In [1]: import numpy as np

In [2]: from numpy import linalg as LA

In [3]: np.set_printoptions(suppress=True, linewidth=200)

In [4]: tidy = lambda a: np.round(a, 2) + 0

In [5]: data = np.load("case9.npy")

In [6]: data
Out[6]: 
array([[ 0,  4,  2,  5, -2, -9, -8,  2,  4],
       [ 0,  0, -3, -8,  2,  4,  2,  8, -6],
       [ 0,  0,  0,  9, -8,  9, -3, -3, -2],
       [ 0,  0,  0,  0, -3, -7,  3,  8, -8],
       [ 0,  0,  0,  0,  0, -3, -1,  5,  0],
       [ 0,  0,  0,  0,  0,  0,  8, -4, -8],
       [ 0,  0,  0,  0,  0,  0,  0,  4,  8],
       [ 0,  0,  0,  0,  0,  0,  0,  0,  9],
       [ 0,  0,  0,  0,  0,  0,  0,  0,  0]])

In [7]: vec = np.array([2, -3, -1, -2, -1, 2, -1, -1, -1])

In [8]: np.sign((data @ vec).round(6))
Out[8]: array([-1,  1,  1, -1, -1,  1, -1, -1,  0])

In [9]: data @ (2 * vec)
Out[9]: array([-76,  42,  32, -28, -20,   8, -24, -18,   0])

In [10]: W0 = np.load("w.npy")

In [11]: tidy(W0)
Out[11]: 
array([[  7.3 ,  -5.94,   5.94,   2.  ,  -8.66,  -1.36,  -5.53,  -6.58,  -2.81, -20.86],
       [  6.9 ,  -5.64,   5.64,   1.71,  -8.15,  -1.26,  -5.17,  -6.08,  -2.65, -19.77],
       [  6.86,  -5.61,   5.61,   1.68,  -8.11,  -1.25,  -5.13,  -6.04,  -2.63, -19.66],
       [  4.92,  -4.16,   4.16,   0.4 ,  -5.68,  -0.76,  -3.42,  -3.8 ,  -1.89, -14.38],
       [  2.45,  -2.33,   2.33,  -0.86,  -2.56,  -0.11,  -1.34,  -1.36,  -1.12,  -7.33],
       [  2.1 ,  -2.08,   2.08,  -0.97,  -2.13,  -0.03,  -1.08,  -1.08,  -1.03,  -6.31],
       [  1.74,  -1.81,   1.81,  -1.05,  -1.68,   0.06,  -0.81,  -0.81,  -0.94,  -5.22],
       [  1.44,  -1.57,   1.57,  -1.09,  -1.31,   0.13,  -0.6 ,  -0.62,  -0.86,  -4.31],
       [  0.7 ,  -0.95,   0.95,  -0.92,  -0.45,   0.25,  -0.16,  -0.27,  -0.66,  -1.99],
       [  0.55,  -0.8 ,   0.8 ,  -0.82,  -0.3 ,   0.25,  -0.09,  -0.23,  -0.59,  -1.51],
       [  0.5 ,  -0.75,   0.75,  -0.77,  -0.26,   0.24,  -0.08,  -0.22,  -0.57,  -1.37],
       [ -0.09,   0.18,  -0.18,   0.17,  -0.01,  -0.09,   0.  ,   0.1 ,   0.19,   0.16],
       [ -0.41,   0.91,  -0.91,   0.68,  -0.08,  -0.49,   0.05,   0.72,   1.04,   0.56],
       [ -0.94,   2.03,  -2.03,   1.03,  -0.15,  -1.09,   0.28,   2.09,   2.46,   1.02],
       [ -1.69,   3.46,  -3.46,   1.06,  -0.07,  -1.76,   0.77,   4.16,   4.3 ,   1.7 ],
       [ -1.78,   3.61,  -3.61,   1.05,  -0.05,  -1.83,   0.84,   4.39,   4.49,   1.78],
       [ -3.69,   6.79,  -6.79,   0.3 ,   0.59,  -3.1 ,   2.36,   9.59,   8.56,   3.84],
       [ -5.79,  10.  , -10.  ,  -0.96,   1.59,  -4.21,   4.18,  15.17,  12.6 ,   6.4 ],
       [ -6.74,  11.39, -11.39,  -1.6 ,   2.09,  -4.65,   5.03,  17.64,  14.32,   7.61]])

In [12]: rng = np.random.default_rng(2160)

In [13]: B = W0 + rng.integers(-2, 3, (19, 3)) @ rng.integers(-2, 3, (3, 10))

In [14]: tidy(B)
Out[14]: 
array([[ 11.3 ,  -3.94,   7.94,   4.  ,  -4.66,   2.64,  -9.53,  -2.58,  -4.81, -18.86],
       [ 10.9 ,  -5.64,   6.64,   1.71,  -3.15,   0.74, -10.17,  -3.08,  -6.65, -18.77],
       [  8.86,  -1.61,   6.61,   5.68,  -9.11,   2.75,  -5.13,  -4.04,  -0.63, -18.66],
       [  4.92,  -7.16,   4.16,  -2.6 ,  -2.68,  -2.76,  -5.42,  -3.8 ,  -4.89, -14.38],
       [  0.45,  -2.33,   6.33,  -0.86,  -0.56,   1.89,  -0.34,   1.64,   0.88,  -3.33],
       [  2.1 ,  -6.08,   0.08,  -4.97,  -0.13,  -4.03,  -3.08,  -3.08,  -5.03,  -8.31],
       [  1.74,  -4.81,  -1.19,  -4.05,  -1.68,  -3.94,  -1.81,  -3.81,  -3.94,  -8.22],
       [  1.44,   2.43,   3.57,   2.91,  -3.31,   4.13,   1.4 ,   1.38,   3.14,  -2.31],
       [ -1.3 ,  -0.95,  -1.05,  -0.92,  -4.45,  -1.75,   2.84,  -3.27,   1.34,  -3.99],
       [  4.55,  -0.8 ,   4.8 ,  -0.82,   7.7 ,   4.25,  -6.09,   5.77,  -4.59,   2.49],
       [ -7.5 ,  -4.75,   2.75,  -4.77,  -2.26,  -3.76,   5.92,  -2.22,   3.43,   0.63],
       [  3.91,   2.18,  -1.18,   2.17,   0.99,   1.91,  -3.  ,   1.1 ,  -1.81,  -0.84],
       [  3.59,   2.91,   1.09,   2.68,   3.92,   3.51,  -3.95,   4.72,  -0.96,   2.56],
       [  1.06,   2.03,  -3.03,   1.03,   0.85,  -1.09,  -1.72,   2.09,   0.46,   0.02],
       [ -1.69,   1.46,  -1.46,  -0.94,   3.93,  -1.76,  -1.23,   6.16,   2.3 ,   3.7 ],
       [ -1.78,   3.61,  -9.61,   1.05,  -6.05,  -5.83,   2.84,  -1.61,   4.49,  -4.22],
       [ -7.69,   4.79,  -5.79,  -1.7 ,  -0.41,  -5.1 ,   5.36,   8.59,  10.56,   4.84],
       [ -5.79,  11.  ,  -8.  ,   0.04,   2.59,  -2.21,   4.18,  17.17,  13.6 ,   8.4 ],
       [ -6.74,   9.39, -15.39,  -3.6 ,   0.09,  -8.65,   5.03,  13.64,  12.32,   3.61]])

In [15]: LA.matrix_rank(B - W0, tol=1e-8)
Out[15]: np.int64(3)

In [16]: tidy(LA.svd(B - W0, compute_uv=False))
Out[16]: array([29.89, 20.  , 16.45,  0.  ,  0.  ,  0.  ,  0.  ,  0.  ,  0.  ,  0.  ])

In [17]: tidy(np.abs(B - W0).sum(axis=1))
Out[17]: array([30., 25., 21., 16., 20., 26., 23., 26., 20., 40., 38., 19., 30.,  9., 18., 30., 19., 12., 24.])
